>>> import numpy as np
>>> from numpy import linalg as LA
>>> np.set_printoptions(precision=3, suppress=True, linewidth=160)
>>> def rd(a):
...     return np.round(a, 3) + 0
... 
>>> arr = np.array([[-2, -2, -2, -2],
...     [-2, -4, -4, -4],
...     [-2, -4, -6, -6],
...     [-2, -4, -6, -8]])
>>> q = arr.astype(float).copy()
>>> for j in range(4):
...     q[:, j] -= q[:, :j] @ (q[:, :j].T @ q[:, j])
...     q[:, j] /= LA.norm(q[:, j])
... 
>>> rd(q.T @ arr)
array([[ 4.   ,  7.   ,  9.   , 10.   ],
       [ 0.   ,  1.732,  2.887,  3.464],
       [ 0.   ,  0.   ,  1.633,  2.449],
       [ 0.   ,  0.   ,  0.   ,  1.414]])
>>> Y = arr / LA.norm(arr, axis=1, keepdims=True)
>>> G = Y @ Y.T
>>> (np.abs(G) > 0.9).astype(int)
array([[1, 1, 1, 1],
       [1, 1, 1, 1],
       [1, 1, 1, 1],
       [1, 1, 1, 1]])
>>> rd(np.degrees(np.arccos(np.clip(G[3, 1], -1, 1))))
np.float64(15.824)
>>> rd(G)
array([[1.   , 0.971, 0.938, 0.913],
       [0.971, 1.   , 0.983, 0.962],
       [0.938, 0.983, 1.   , 0.99 ],
       [0.913, 0.962, 0.99 , 1.   ]])
>>> rd(LA.norm(Y, axis=1))
array([1., 1., 1., 1.])
>>> vals, V = LA.eigh(arr)
>>> rd(LA.svd(arr, compute_uv=False))
array([16.582,  2.   ,  0.852,  0.566])
>>> rd(V.T @ arr @ V)
array([[-16.582,   0.   ,   0.   ,   0.   ],
       [  0.   ,  -2.   ,   0.   ,   0.   ],
       [  0.   ,   0.   ,  -0.852,   0.   ],
       [  0.   ,   0.   ,   0.   ,  -0.566]])
>>> rd(LA.eigvalsh(arr @ arr))
array([  0.321,   0.726,   4.   , 274.953])
>>> rd(vals)
array([-16.582,  -2.   ,  -0.852,  -0.566])
>>> np.unique(vals.round(6) + 0, return_counts=True)[1]
array([1, 1, 1, 1])
>>> rd(V.T @ V)
array([[1., 0., 0., 0.],
       [0., 1., 0., 0.],
       [0., 0., 1., 0.],
       [0., 0., 0., 1.]])
>>> vals, V = LA.eigh(arr)
>>> vec = np.array([0, 2, 3, 2])
>>> rd(vec @ arr @ vec / (vec @ vec)), rd(vals[0]), rd(vals[-1])
(np.float64(-14.941), np.float64(-16.582), np.float64(-0.566))
>>> rd(V * np.abs(vals) @ V.T)
array([[2., 2., 2., 2.],
       [2., 4., 4., 4.],
       [2., 4., 6., 6.],
       [2., 4., 6., 8.]])
>>> np.abs(arr).sum(axis=1).max(), rd(np.abs(vals).max())
(np.int64(20), np.float64(16.582))
>>> proj = np.triu(np.array([[-3, -1, 1, 3], [0, 1, -4, 3], [3, -2, -5, -2], [2, -1, -4, 2]]), 1) + np.eye(4)
>>> Y = proj @ arr @ LA.inv(proj)
>>> Y
array([[  -8.,  -22., -102., -142.],
       [   0.,    0.,    2.,    0.],
       [   2.,    6.,   28.,   42.],
       [  -2.,   -6.,  -28.,  -40.]])
>>> proj @ arr - arr @ proj
array([[ -6., -14., -26., -18.],
       [  2.,   2.,  -8.,  10.],
       [  4.,   6.,  -2.,  22.],
       [  0.,  -2., -14.,   6.]])
>>> rd(LA.det(Y))
np.float64(16.0)
>>> K = np.loadtxt("out12.csv", delimiter=",")
>>> K
array([[ 2.,  0., -1.,  2.],
       [ 0.,  1.,  3., -3.],
       [ 0.,  0.,  1.,  1.],
       [ 0.,  0.,  2.,  1.]])
>>> rd(LA.det(K[::-1]))
np.float64(-2.0)
>>> rd(LA.eigvals(K).sum().real)
np.float64(5.0)
>>> np.kron(np.eye(2, dtype=int), K)
array([[ 2.,  0., -1.,  2.,  0.,  0., -0.,  0.],
       [ 0.,  1.,  3., -3.,  0.,  0.,  0., -0.],
       [ 0.,  0.,  1.,  1.,  0.,  0.,  0.,  0.],
       [ 0.,  0.,  2.,  1.,  0.,  0.,  0.,  0.],
       [ 0.,  0., -0.,  0.,  2.,  0., -1.,  2.],
       [ 0.,  0.,  0., -0.,  0.,  1.,  3., -3.],
       [ 0.,  0.,  0.,  0.,  0.,  0.,  1.,  1.],
       [ 0.,  0.,  0.,  0.,  0.,  0.,  2.,  1.]])
>>> rd(LA.eigvals(K))
array([ 2.   ,  1.   ,  2.414, -0.414])
